$ python -q
>>> import numpy as np
>>> np.set_printoptions(suppress=True, linewidth=100)
>>> F = np.loadtxt("m.csv", delimiter=",")
>>> F
array([[  0.4,  -0.7,  -1.4,   0.8,   0.9,  -0.5,   0.6,  -1.8,  -0.9],
       [-20. ,  -4. ,  12. ,   2. ,  -6. ,  -8. ,  -6. , -20. ,  12. ],
       [ -1.3,   1.8,   0.3,   1.1,  -0.2,   0.2,  -0.8,   0.3,  -1. ],
       [  0.2,  -1.1,   0.1,   0.7,  -0.4,  -0.3,   1.5,  -0.3,   0.7],
       [  0. ,  -0.2,  -0.6,   1. ,  -0.4,   0.8,   1.4,   0.3,  -1. ],
       [  0. ,   0.3,  -2. ,   1.3,   0.5,   1.1,  -1.4,  -2.3,  -1.9],
       [  1.1,   2.1,  -0.1,   0. ,   1.3,   0. ,  -0.6,   0.2,  -0.4],
       [ -0.9,  -0.1,  -0.6,   1.6,  -0.6,  -0.1,   0.1,  -1.8,   0. ],
       [ -0.7,  -1.3,  -0.9,   0.1,  -0.3,  -0.4,  -0.9,  -0.7,  -0.9],
       [ -0.7,  -0.1,   1.3,   1.5,   1. ,  -0.6,  -1.7,   0.8,  -0.9],
       [  1. ,  -1.2,   1.6,  -0.6,   1.4,  -0.4,  -1.1,  -0.2,  -0.8],
       [ -0.7,   0.2,   0.4,  -0.6,   1.5,  -1.6,   0.6,   0.8,  -0.6],
       [ -0.1,   1.9,   1.1,  -0.3,   0.8,   1.4,   0. ,   2.2,   0.8],
       [ -0.6,  -0.8,   1.2,   0.9,  -0.6,  -1.7,   1.2,  -1.5,   0.1],
       [  1.4,   0.4,  -0.3,  -1.1,   1. ,  -0.5,  -0.6,   2.1,   1.2],
       [ -0.4,   1.5,  -1. ,  -0.6,   1.5,   0.4,  -0.1,  -0.3,   0.2],
       [ -0.1,  -0.3,  -0.1,  -2.1,  -0.3,  -0.3,  -0.6,  -2.1,   0.3],
       [  1. ,   1.4,  -0.9,  -0.3,   1.4,  -0.2,   0.7,   0.9,  -0.9],
       [  0.4,  -1.8,  -0.6,  -1.4,  -0.1,   0.6,  -0.4,   1.6,  -0.1],
       [ -1.3,  -0.2,  -0.7,  -0.2,  -0.2,  -0.5,  -0.4,   0.9,   0.2]])
>>> C2 = np.cov(F, rowvar=False)
>>> np.round(np.polyfit(F[:, 3], F[:, 2], 1), 3)
array([0.931, 0.263])
>>> np.argwhere(np.triu(np.abs(np.corrcoef(F.T)) > 0.8, 1))
array([[0, 2],
       [0, 4],
       [0, 5],
       [0, 6],
       [0, 7],
       [0, 8],
       [2, 4],
       [2, 5],
       [2, 7],
       [2, 8],
       [4, 5],
       [4, 7],
       [4, 8],
       [5, 7],
       [5, 8],
       [7, 8]])
>>> lab = F[:, 2] > np.median(F[:, 2])
>>> f = F[lab].mean(axis=0) - F[~lab].mean(axis=0)
>>> lab.astype(int)
array([0, 1, 1, 1, 0, 0, 1, 0, 0, 1, 1, 1, 1, 1, 0, 0, 1, 0, 0, 0])
>>> (((F - F.mean(axis=0)) @ f > 0) == lab).mean()
np.float64(0.6)
>>> f.round(3)
array([-2.11, -0.08,  2.68,  0.14, -0.52, -1.2 , -0.65, -1.87,  1.43])
>>> x0 = np.array([0, 0, -1, 1, 0, 2, 0, 2, -2])
>>> h1 = np.maximum(F @ x0, 0)
>>> np.round(F.T @ h1, 3)
array([ -1.96,  15.38, -11.2 ,  11.73,  11.6 ,  15.92,  -6.14,  13.32, -21.97])
>>> h1.round(3)
array([0. , 0. , 3.8, 0. , 5.8, 4.7, 1.3, 0. , 0.6, 2.4, 0. , 0. , 4.2, 0. , 0. , 0.2, 0. , 3.8,
       3.8, 0.9])
>>> np.round(np.maximum(F @ x0, 0) - np.maximum(-F @ x0, 0), 3)
array([ -0.6, -90. ,   3.8,  -2. ,   5.8,   4.7,   1.3,  -1.6,   0.6,   2.4,  -1.8,  -1.4,   4.2,
        -6.9,   0. ,   0.2,  -7.4,   3.8,   3.8,   0.9])
>>> C = F[[12, 13]].astype(float)
>>> for _ in range(4):
...     lab = np.linalg.norm(F[:, None] - C, axis=-1).argmin(axis=1)
...     C = np.array([F[lab == j].mean(axis=0) for j in range(2)])
... 
>>> lab
array([0, 1, 0, 0, 0, 0, 0, 0, 0, 0, 0, 0, 0, 0, 0, 0, 0, 0, 0, 0])
>>> np.abs(C[1] - C[0]).argmax()
np.int64(7)
>>> data = np.load("data.npy")
>>> data
array([[-1.094,  0.074, -1.517, -2.59 ,  1.031, -1.479, -0.001],
       [-1.2  , -1.1  , -2.   ,  0.9  ,  1.4  , -1.5  ,  2.7  ],
       [-1.1  ,  0.   , -1.6  , -2.5  ,  1.1  , -1.6  ,  0.   ],
       [-0.3  ,  0.6  ,  2.   ,  0.4  ,  0.4  , -2.8  , -0.3  ],
       [ 0.5  ,  0.3  , -0.5  , -2.   ,  1.2  , -0.2  ,  0.1  ]])
>>> np.linalg.cond(data) > 100
np.False_
>>> np.argsort(-np.linalg.norm(data, axis=0).round(6), kind="stable")[:3]
array([3, 5, 2])
>>> np.linalg.norm(data, axis=1).argmax()
np.int64(1)
>>> round(np.linalg.norm(data, "nuc"), 3)
np.float64(14.812)
>>> f, r1 = data[3], data[4]
>>> f @ r1
np.float64(-0.76)
>>> p = (f @ r1) / (f @ f) * f
>>> np.linalg.matrix_rank(np.outer(f, r1))
np.int64(1)
>>> p.round(3)
array([ 0.018, -0.036, -0.12 , -0.024, -0.024,  0.168,  0.018])
>>> np.round(data.sum(axis=1), 3) + 0
array([-5.576, -0.8  , -5.7  ,  0.   , -0.6  ])
>>> data.shape
(5, 7)
>>> np.round(np.linalg.svd(data, compute_uv=False), 3)
array([5.924, 3.929, 3.575, 1.294, 0.09 ])
>>> np.abs(data).max()
np.float64(2.8)
>>> np.count_nonzero(data)
np.int64(33)
>>> np.unravel_index(np.abs(data).argmax(), data.shape)
(np.int64(3), np.int64(5))
>>> X = np.cumsum(np.array([[-3, 3, 1, -1, 2],
...     [1, -1, 3, 0, -2],
...     [1, -2, -2, 2, 2],
...     [2, 1, -1, 0, 0],
...     [-2, 1, -2, -2, -3],
...     [-2, -3, 2, -2, 0],
...     [-3, -2, 1, 1, 0],
...     [-1, 2, 2, 3, 0],
...     [3, -1, 0, 3, -3],
...     [-2, 3, 0, 2, -3],
...     [1, 0, -2, -1, 3],
...     [3, 3, 2, 1, -2],
...     [3, -2, 1, -3, -2],
...     [2, 3, 1, -2, 1],
...     [3, 1, -1, 3, -3],
...     [-1, -2, -1, -3, 1],
...     [2, 3, -2, 3, -2],
...     [1, -1, -2, -1, -1],
...     [3, -3, 1, -2, -2],
...     [-3, 0, 2, 2, -1],
...     [0, -2, 1, 3, -1],
...     [-2, -3, 2, 3, -2],
...     [1, 0, 2, 0, -2],
...     [-1, 3, -3, -2, 2]]), axis=0)
>>> X
array([[ -3,   3,   1,  -1,   2],
       [ -2,   2,   4,  -1,   0],
       [ -1,   0,   2,   1,   2],
       [  1,   1,   1,   1,   2],
       [ -1,   2,  -1,  -1,  -1],
       [ -3,  -1,   1,  -3,  -1],
       [ -6,  -3,   2,  -2,  -1],
       [ -7,  -1,   4,   1,  -1],
       [ -4,  -2,   4,   4,  -4],
       [ -6,   1,   4,   6,  -7],
       [ -5,   1,   2,   5,  -4],
       [ -2,   4,   4,   6,  -6],
       [  1,   2,   5,   3,  -8],
       [  3,   5,   6,   1,  -7],
       [  6,   6,   5,   4, -10],
       [  5,   4,   4,   1,  -9],
       [  7,   7,   2,   4, -11],
       [  8,   6,   0,   3, -12],
       [ 11,   3,   1,   1, -14],
       [  8,   3,   3,   3, -15],
       [  8,   1,   4,   6, -16],
       [  6,  -2,   6,   9, -18],
       [  7,  -2,   8,   9, -20],
       [  6,   1,   5,   7, -18]])
>>> Xs = X - X.mean(axis=0)
>>> left, sig, Vh = np.linalg.svd(Xs, full_matrices=False)
>>> np.round(np.abs(Vh[-1]), 3)
array([0.506, 0.304, 0.072, 0.592, 0.543])
>>> np.abs(left[:, 0]).argmax()
np.int64(22)
>>> np.round(Xs.mean(axis=0), 3) + 0
array([0., 0., 0., 0., 0.])
>>> (np.sign(left[:, 0]) == np.sign(left[0, 0])).astype(int)
array([1, 1, 1, 1, 1, 1, 1, 1, 1, 1, 1, 1, 0, 0, 0, 0, 0, 0, 0, 0, 0, 0, 0, 0])
>>> np.round((sig ** 2).sum() ** 2 / (sig ** 4).sum(), 3)
np.float64(1.663)
>>> np.abs(Vh[0]).argmax()
np.int64(4)
